$ python -q
>>> import numpy as np
>>> from numpy import linalg as LA
>>> np.set_printoptions(precision=2, suppress=True, linewidth=200)
>>> X = np.loadtxt("arr.csv", delimiter=",")
>>> print(X)
[[ 5.  0.  0.  0.  0.  3.]
 [ 0.  0.  7.  0. 10.  0.]
 [ 0.  0.  4.  0.  4.  0.]
 [ 4.  0.  0.  2.  0.  0.]
 [ 4.  0.  0.  2.  0.  0.]
 [ 5.  0.  0.  0.  0.  3.]
 [ 3.  0.  1.  0.  1.  4.]
 [ 7.  0.  0.  0.  1.  9.]
 [ 0.  0.  8.  0. 13.  1.]
 [ 0.  0.  5.  0.  7.  0.]
 [ 0.  6.  5.  0.  4.  0.]
 [ 0.  6.  2.  1.  0.  0.]
 [ 0.  3.  3.  0.  1.  0.]
 [ 1.  0.  4.  0.  7.  5.]
 [ 0.  0.  3.  0.  4.  2.]
 [ 3.  0.  1.  0.  1.  4.]
 [ 0.  0.  5.  0.  7.  0.]
 [ 0.  6.  2.  1.  0.  0.]
 [ 0.  0.  2.  0.  1.  0.]
 [ 0.  6.  5.  0.  4.  0.]
 [ 0.  6.  5.  0.  4.  0.]
 [ 0.  0.  0.  3.  0.  0.]
 [ 4.  0.  2.  0.  4.  7.]
 [ 3.  0.  1.  0.  1.  4.]
 [ 5.  0.  0.  0.  0.  3.]
 [ 0.  0.  3.  0.  4.  2.]
 [ 0.  0.  7.  0. 10.  0.]
 [ 0.  0.  8.  0. 13.  1.]
 [ 0.  0.  2.  0.  1.  0.]
 [ 0.  9.  4.  0.  1.  0.]
 [ 0.  0.  0.  3.  0.  0.]
 [ 7.  0.  0.  0.  1.  9.]
 [ 0.  0.  2.  0.  1.  0.]
 [ 0.  3.  3.  0.  1.  0.]
 [ 3.  0.  1.  0.  1.  4.]
 [ 3.  0.  0.  4.  0.  0.]
 [ 0.  0.  0.  3.  0.  0.]
 [ 0.  0.  7.  0. 10.  0.]
 [ 0.  3.  0.  2.  0.  0.]
 [ 0.  0.  8.  0. 13.  1.]
 [ 0.  3.  3.  0.  1.  0.]]
>>> A2 = np.c_[X[:, :1] @ np.array([[8]]), np.array([0, 1, 0, -1, -2, 2, -1, -1, 0, 1, 0, -3, 2, -3, 0, 1, 3, 3, -3, 2, 2, -2, -2, -2, 2, -2, 2, 1, 3, -1, 1, 3, -1, 0, 2, -2, 2, -2, 1, 0, 2])]
>>> print(A2)
[[40.  0.]
 [ 0.  1.]
 [ 0.  0.]
 [32. -1.]
 [32. -2.]
 [40.  2.]
 [24. -1.]
 [56. -1.]
 [ 0.  0.]
 [ 0.  1.]
 [ 0.  0.]
 [ 0. -3.]
 [ 0.  2.]
 [ 8. -3.]
 [ 0.  0.]
 [24.  1.]
 [ 0.  3.]
 [ 0.  3.]
 [ 0. -3.]
 [ 0.  2.]
 [ 0.  2.]
 [ 0. -2.]
 [32. -2.]
 [24. -2.]
 [40.  2.]
 [ 0. -2.]
 [ 0.  2.]
 [ 0.  1.]
 [ 0.  3.]
 [ 0. -1.]
 [ 0.  1.]
 [56.  3.]
 [ 0. -1.]
 [ 0.  0.]
 [24.  2.]
 [24. -2.]
 [ 0.  2.]
 [ 0. -2.]
 [ 0.  1.]
 [ 0.  0.]
 [ 0.  2.]]
>>> print(LA.matrix_rank(A2))
2
>>> print(LA.matrix_rank(np.c_[X, A2]))
7
>>> print(LA.norm(LA.qr(X)[0].T @ A2, axis=0) ** 2 / ((A2 ** 2).sum(axis=0) + 1e-12))
[1.   0.07]
>>> print(np.round(LA.lstsq(X, A2[:, 0])[0], 2) + 0)
[8. 0. 0. 0. 0. 0.]
>>> C = X[[15, 16]].astype(float)
>>> for _ in range(7):
...     lab = LA.norm(X[:, None] - C, axis=-1).argmin(axis=1)
...     C = np.array([X[lab == j].mean(axis=0) for j in range(2)])
... 
>>> print(lab)
[0 1 1 0 0 0 0 0 1 1 1 0 0 1 0 0 1 0 0 1 1 0 0 0 0 0 1 1 0 0 0 0 0 0 0 0 0 1 0 1 0]
>>> print(C)
[[2.   1.18 1.25 0.75 0.89 1.93]
 [0.08 1.38 6.   0.   8.15 0.62]]
>>> print(np.bincount(lab))
[28 13]
>>> rng = np.random.default_rng(17)
>>> lab = rng.permutation(6)
>>> A2 = X[:, lab] * rng.choice([-1, 1], 6)
>>> print(A2)
[[  0.  -5.  -0.  -0.  -3.  -0.]
 [  0.  -0. -10.  -7.  -0.  -0.]
 [  0.  -0.  -4.  -4.  -0.  -0.]
 [  0.  -4.  -0.  -0.  -0.  -2.]
 [  0.  -4.  -0.  -0.  -0.  -2.]
 [  0.  -5.  -0.  -0.  -3.  -0.]
 [  0.  -3.  -1.  -1.  -4.  -0.]
 [  0.  -7.  -1.  -0.  -9.  -0.]
 [  0.  -0. -13.  -8.  -1.  -0.]
 [  0.  -0.  -7.  -5.  -0.  -0.]
 [  6.  -0.  -4.  -5.  -0.  -0.]
 [  6.  -0.  -0.  -2.  -0.  -1.]
 [  3.  -0.  -1.  -3.  -0.  -0.]
 [  0.  -1.  -7.  -4.  -5.  -0.]
 [  0.  -0.  -4.  -3.  -2.  -0.]
 [  0.  -3.  -1.  -1.  -4.  -0.]
 [  0.  -0.  -7.  -5.  -0.  -0.]
 [  6.  -0.  -0.  -2.  -0.  -1.]
 [  0.  -0.  -1.  -2.  -0.  -0.]
 [  6.  -0.  -4.  -5.  -0.  -0.]
 [  6.  -0.  -4.  -5.  -0.  -0.]
 [  0.  -0.  -0.  -0.  -0.  -3.]
 [  0.  -4.  -4.  -2.  -7.  -0.]
 [  0.  -3.  -1.  -1.  -4.  -0.]
 [  0.  -5.  -0.  -0.  -3.  -0.]
 [  0.  -0.  -4.  -3.  -2.  -0.]
 [  0.  -0. -10.  -7.  -0.  -0.]
 [  0.  -0. -13.  -8.  -1.  -0.]
 [  0.  -0.  -1.  -2.  -0.  -0.]
 [  9.  -0.  -1.  -4.  -0.  -0.]
 [  0.  -0.  -0.  -0.  -0.  -3.]
 [  0.  -7.  -1.  -0.  -9.  -0.]
 [  0.  -0.  -1.  -2.  -0.  -0.]
 [  3.  -0.  -1.  -3.  -0.  -0.]
 [  0.  -3.  -1.  -1.  -4.  -0.]
 [  0.  -3.  -0.  -0.  -0.  -4.]
 [  0.  -0.  -0.  -0.  -0.  -3.]
 [  0.  -0. -10.  -7.  -0.  -0.]
 [  3.  -0.  -0.  -0.  -0.  -2.]
 [  0.  -0. -13.  -8.  -1.  -0.]
 [  3.  -0.  -1.  -3.  -0.  -0.]]
>>> Uu, _, Vt = LA.svd(X.T @ A2)
>>> print(np.round(Uu @ Vt, 2) + 0)
[[ 0. -1.  0.  0.  0.  0.]
 [ 1.  0.  0.  0.  0.  0.]
 [ 0.  0.  0. -1.  0.  0.]
 [ 0.  0.  0.  0.  0. -1.]
 [ 0.  0. -1.  0.  0.  0.]
 [ 0.  0.  0.  0. -1.  0.]]
>>> Ac = (A2 - A2.mean(axis=0)) / A2.std(axis=0)
>>> print(Ac.std(axis=0))
[1. 1. 1. 1. 1. 1.]
>>> print(np.argwhere(np.abs(Ac) > 2))
[[ 7  1]
 [ 7  4]
 [ 8  2]
 [ 8  3]
 [21  5]
 [22  4]
 [27  2]
 [27  3]
 [29  0]
 [30  5]
 [31  1]
 [31  4]
 [35  5]
 [36  5]
 [39  2]
 [39  3]]
>>> c = LA.lstsq(np.delete(Ac, 2, axis=1), Ac[:, 2])[0]
>>> print(round(float(1 - np.var(Ac[:, 2] - np.delete(Ac, 2, axis=1) @ c)), 2))
0.98
>>> print(c)
[0.25 0.07 1.16 0.19 0.21]
>>> K = np.load("w.npy")
>>> print(K)
[[ 0.  0.  0. -2.]
 [ 0.  0.  0. -1.]
 [ 0.  0.  0.  0.]
 [-2. -1.  0.  0.]]
>>> Uu, s, Vt = LA.svd(K)
>>> print(s)
[ 2.24  2.24 -0.    0.  ]
>>> A2 = Uu[:, :2] @ np.diag(s[:2]) @ Vt[:2]
>>> print(LA.matrix_rank(K, rtol=0.05))
2
>>> print(np.round(LA.norm(K - A2) / LA.norm(K), 2))
0.0
>>> print(A2)
[[ 0.  0.  0. -2.]
 [ 0.  0.  0. -1.]
 [ 0.  0.  0.  0.]
 [-2. -1.  0.  0.]]
>>> print(np.abs(K - A2).max())
0.0
>>> w, evecs = LA.eigh(K)
>>> print(LA.eigvalsh(K @ K))
[0. 0. 5. 5.]
>>> print(w.sum(), np.trace(K))
0.0 0.0
>>> print((w > 1e-8).sum(), (w < -1e-8).sum())
1 1
>>> print(np.abs(evecs[:, -1]).round(6).argmax())
3
>>> print(LA.svd(K, compute_uv=False))
[2.24 2.24 0.   0.  ]
>>> print(w.round(2) + 0)
[-2.24  0.    0.    2.24]
>>> print(np.round(evecs.T @ evecs, 2) + 0)
[[1. 0. 0. 0.]
 [0. 1. 0. 0.]
 [0. 0. 1. 0.]
 [0. 0. 0. 1.]]
>>> print(np.unique(w.round(6) + 0, return_counts=True)[1])
[1 2 1]
>>> print(np.round(evecs @ np.diag(w) @ evecs.T, 2) + 0)
[[ 0.  0.  0. -2.]
 [ 0.  0.  0. -1.]
 [ 0.  0.  0.  0.]
 [-2. -1.  0.  0.]]
>>> Uu, s, Vt = LA.svd(K)
>>> evecs = Vt[:(s > 1e-8).sum()]
>>> x0 = K[2] + 3 * K[1] + rng.integers(2) * np.eye(4)[1]
>>> print(x0)
[ 0.  1.  0. -3.]
>>> print(round(float(LA.norm(x0 - evecs.T @ evecs @ x0)), 2))
0.89
>>> print(K @ K)
[[4. 2. 0. 0.]
 [2. 1. 0. 0.]
 [0. 0. 0. 0.]
 [0. 0. 0. 5.]]
>>> W0 = (rng.random((5, 5)) < 0.3) + np.eye(5)
>>> W0 /= W0.sum(axis=1, keepdims=True)
>>> print(W0)
[[0.33 0.   0.33 0.33 0.  ]
 [0.33 0.33 0.   0.33 0.  ]
 [0.   0.25 0.5  0.25 0.  ]
 [0.   0.   0.   1.   0.  ]
 [0.5  0.   0.   0.   0.5 ]]
>>> # rows sum to 1
>>> assert W0 == W0.T
Traceback (most recent call last):
  File "<python-input-57>", line 1, in <module>
    assert W0 == W0.T
           ^^^^^^^^^^
ValueError: The truth value of an array with more than one element is ambiguous. Use a.any() or a.all()
>>> print(W0 @ W0)
[[0.11 0.08 0.28 0.53 0.  ]
 [0.22 0.11 0.11 0.56 0.  ]
 [0.08 0.21 0.25 0.46 0.  ]
 [0.   0.   0.   1.   0.  ]
 [0.42 0.   0.17 0.17 0.25]]
>>> print(round(float(np.abs(LA.eigvals(W0)).max()), 2))
1.0
>>> print(round(LA.det(W0), 2))
0.04
>>> print((W0 + W0.T) / 2)
[[0.33 0.17 0.17 0.17 0.25]
 [0.17 0.33 0.12 0.17 0.  ]
 [0.17 0.12 0.5  0.12 0.  ]
 [0.17 0.17 0.12 1.   0.  ]
 [0.25 0.   0.   0.   0.5 ]]
>>> print(np.allclose(W0, W0.T))
False
>>> print(np.round(np.trace(W0), 2))
2.67
>>> print((W0 - W0.T) / 2)
[[ 0.   -0.17  0.17  0.17 -0.25]
 [ 0.17  0.   -0.12  0.17  0.  ]
 [-0.17  0.12  0.    0.12  0.  ]
 [-0.17 -0.17 -0.12  0.    0.  ]
 [ 0.25  0.    0.    0.    0.  ]]
>>> print(np.allclose(W0 @ W0.T, W0.T @ W0))
False
>>> print(LA.matrix_power(W0, 3))
[[0.06 0.1  0.18 0.66 0.  ]
 [0.11 0.06 0.13 0.69 0.  ]
 [0.1  0.13 0.15 0.62 0.  ]
 [0.   0.   0.   1.   0.  ]
 [0.26 0.04 0.22 0.35 0.12]]
